$ ipython --no-banner

In [1]: import numpy as np

In [2]: np.set_printoptions(suppress=True, linewidth=140)

In [3]: M = np.loadtxt("block18.csv", delimiter=",")

In [4]: print(M)
[[ 2.436 -2.757 -3.028 -2.85  -3.225]
 [-0.867  0.68   1.67   1.316  1.529]
 [ 3.286 -3.946 -3.716 -3.466 -3.609]
 [-4.968  5.872  5.724  5.397  5.329]
 [-4.107  4.82   4.743  4.525  4.563]
 [-0.243 -0.217  1.18   0.849  1.378]
 [-3.664  3.654  5.564  4.679  4.973]
 [ 4.118 -5.676 -3.047 -3.69  -3.864]
 [ 5.155 -6.377 -5.298 -5.326 -5.446]
 [ 3.927 -4.125 -5.582 -4.836 -5.251]
 [-1.247  0.988  2.5    1.849  1.859]
 [-0.246  0.103  0.632  0.483  0.767]
 [-2.347  1.964  4.388  3.391  3.778]
 [-0.951  0.885  1.589  1.253  1.31 ]
 [ 0.79  -1.298 -0.25  -0.461 -0.193]
 [ 2.287 -2.667 -2.74  -2.519 -2.817]]

In [5]: idx = M[:, 2] > np.median(M[:, 2])

In [6]: r0 = M[idx].mean(axis=0) - M[~idx].mean(axis=0)

In [7]: np.round((((M - M.mean(axis=0)) @ r0 > 0) == idx).mean(), 3)
Out[7]: np.float64(0.938)

In [8]: ((M - M.mean(axis=0)) @ r0 > 0).astype(int)
Out[8]: array([0, 1, 0, 1, 1, 1, 1, 0, 0, 0, 1, 1, 1, 1, 0, 0])

In [9]: dist = np.linalg.norm(M[:, None] - M[None], axis=-1)

In [10]: (dist + 1e9 * np.eye(16)).round(6).argmin(axis=1)
Out[10]: array([15, 13,  0,  4,  6, 11,  4,  2,  9,  8,  1,  5,  6,  1, 11,  0])

In [11]: dist[9].round(6).argsort(kind="stable")[:4]
Out[11]: array([9, 8, 2, 7])

In [12]: np.unravel_index(dist.round(6).argmax(), dist.shape)
Out[12]: (np.int64(3), np.int64(8))

In [13]: np.flatnonzero(dist[9] < dist.mean() / 2)
Out[13]: array([0, 2, 7, 8, 9])

In [14]: cov = np.cov(M, rowvar=False)

In [15]: np.round(M.std(axis=0), 3)
Out[15]: array([3.007, 3.491, 3.68 , 3.379, 3.551])

In [16]: np.round(np.corrcoef(M.T), 3)
Out[16]: 
array([[ 1.   , -0.995, -0.982, -0.995, -0.989],
       [-0.995,  1.   ,  0.959,  0.98 ,  0.97 ],
       [-0.982,  0.959,  1.   ,  0.996,  0.997],
       [-0.995,  0.98 ,  0.996,  1.   ,  0.998],
       [-0.989,  0.97 ,  0.997,  0.998,  1.   ]])

In [17]: np.argsort(-M.std(axis=0).round(6), kind="stable")
Out[17]: array([2, 4, 1, 3, 0])

In [18]: np.round(np.median(M, axis=0), 3)
Out[18]: array([-0.244, -0.057,  0.906,  0.666,  1.038])
